In [1]: import numpy as np

In [2]: import numpy.linalg as la

In [3]: np.set_printoptions(suppress=True, linewidth=140)

In [4]: Y = np.array([[-2, 0, -3, 2, -1, 1],
   ...:     [0, -3, 0, 1, -1, -3],
   ...:     [-2, 2, 3, -3, -3, -2],
   ...:     [3, -3, -3, -3, 3, 2],
   ...:     [3, -1, -3, -2, 3, -2],
   ...:     [-2, 1, -3, 0, -1, 2]])

In [5]: arr = Y + Y.T

In [6]: arr
Out[6]: 
array([[-4,  0, -5,  5,  2, -1],
       [ 0, -6,  2, -2, -2, -2],
       [-5,  2,  6, -6, -6, -5],
       [ 5, -2, -6, -6,  1,  2],
       [ 2, -2, -6,  1,  6, -3],
       [-1, -2, -5,  2, -3,  4]])

In [7]: # symmetric, so the eigenvalues are real

In [8]: left, sv, VT = la.svd(arr)

In [9]: np.argmax(sv[:-1] / (sv[1:] + 1e-6)) + 1
Out[9]: np.int64(5)

In [10]: Y = left[:, :5] @ np.diag(sv[:5]) @ VT[:5]

In [11]: print(round(float(np.abs(arr - Y).max()), 3))
0.169

In [12]: np.round(la.norm(arr - Y) / la.norm(arr), 3)
Out[12]: np.float64(0.023)

In [13]: round(float(la.norm(arr - Y, 2)), 3), round(sv[5], 3)
Out[13]: (0.537, np.float64(0.537))

In [14]: ev, vecs = la.eigh(arr)

In [15]: x = np.array([-3, 0, 9, -6, 1, -6])

In [16]: np.round(x @ arr @ x / (x @ x), 3), round(float(ev[0]), 3), np.round(ev[-1], 3)
Out[16]: (np.float64(12.479), -10.894, np.float64(16.445))

In [17]: print(np.abs(arr).sum(axis=1).max(), round(np.abs(ev).max(), 3))
30 16.445

In [18]: (np.sign(vecs[:, -1].round(6)) == np.sign(vecs[0, -1].round(6))).astype(int)
Out[18]: array([1, 0, 0, 1, 1, 1])

In [19]: x @ arr @ x
Out[19]: np.int64(2034)

In [20]: np.round(la.eigvalsh(arr[1:, 1:]), 3)
Out[20]: array([-9.306, -6.194, -3.153,  7.972, 14.681])

In [21]: feats = np.minimum.outer(np.arange(1, 4), np.arange(1, 4)) * 4

In [22]: feats
Out[22]: 
array([[ 4,  4,  4],
       [ 4,  8,  8],
       [ 4,  8, 12]])

In [23]: Y = feats ** -1
---------------------------------------------------------------------------
ValueError                                Traceback (most recent call last)
Cell In[23], line 1
----> 1 Y = feats ** -1

ValueError: Integers to negative integer powers are not allowed.

In [24]: Y = la.inv(feats)

In [25]: np.round(la.det(feats) * Y, 3)
Out[25]: 
array([[ 32., -16.,   0.],
       [-16.,  32., -16.],
       [  0., -16.,  16.]])

In [26]: feats @ Y
Out[26]: 
array([[1., 0., 0.],
       [0., 1., 0.],
       [0., 0., 1.]])

In [27]: r0, v = feats[0], feats[2]

In [28]: r0 @ r0
Out[28]: np.int64(48)

In [29]: r0 @ v
Out[29]: np.int64(96)

In [30]: pr = (r0 @ v) / (r0 @ r0) * r0

In [31]: round(float(la.norm(r0 + v) ** 2 + la.norm(r0 - v) ** 2), 3)
Out[31]: 544.0

In [32]: np.outer(r0, v)
Out[32]: 
array([[16, 32, 48],
       [16, 32, 48],
       [16, 32, 48]])

In [33]: (v - pr) @ r0
Out[33]: np.float64(0.0)

In [34]: ev, vecs = la.eigh(feats)

In [35]: np.round(vecs.T @ feats @ vecs, 3) + 0
Out[35]: 
array([[ 1.232,  0.   ,  0.   ],
       [ 0.   ,  2.572,  0.   ],
       [ 0.   ,  0.   , 20.196]])

In [36]: np.round(la.svd(feats, compute_uv=False), 3)
Out[36]: array([20.196,  2.572,  1.232])

In [37]: ev.round(3)
Out[37]: array([ 1.232,  2.572, 20.196])

In [38]: (ev > 1e-8).sum(), (ev < -1e-8).sum()
Out[38]: (np.int64(3), np.int64(0))

In [39]: Y = np.array([[3, -2, 2], [-2, -2, 3]])

In [40]: cent = np.kron(Y, feats)

In [41]: la.matrix_rank(cent)
Out[41]: np.int64(6)

In [42]: F = np.loadtxt("w.csv", delimiter=",")

In [43]: F
Out[43]: 
array([[ -9.712,  15.848, -21.421],
       [ -9.512,  13.812, -22.998],
       [ -9.66 ,  13.293, -22.709],
       [-16.891, -19.222,  34.087],
       [-15.517, -18.706,  33.055],
       [ -9.055,  14.542, -20.605],
       [-15.736, -18.214,  33.377],
       [-16.613, -17.224,  33.304],
       [-16.135, -19.679,  32.78 ],
       [ -9.076,  13.645, -21.258],
       [-10.003,  12.897, -21.735]])

In [44]: left, sv, VT = la.svd(F)

In [45]: print(sv.round(3))
[107.562  39.943   3.152]

In [46]: Y = left[:, :2] @ np.diag(sv[:2]) @ VT[:2]

In [47]: print(la.matrix_rank(Y))
2

In [48]: np.round(la.norm(F - Y) / la.norm(F), 3)
Out[48]: np.float64(0.027)

In [49]: la.matrix_rank(F, rtol=0.05)
Out[49]: np.int64(2)

In [50]: np.round(np.abs(F - Y).max(), 3)
Out[50]: np.float64(1.485)

In [51]: round(float(la.norm(F - Y, 2)), 3), round(sv[2], 3)
Out[51]: (3.152, np.float64(3.152))
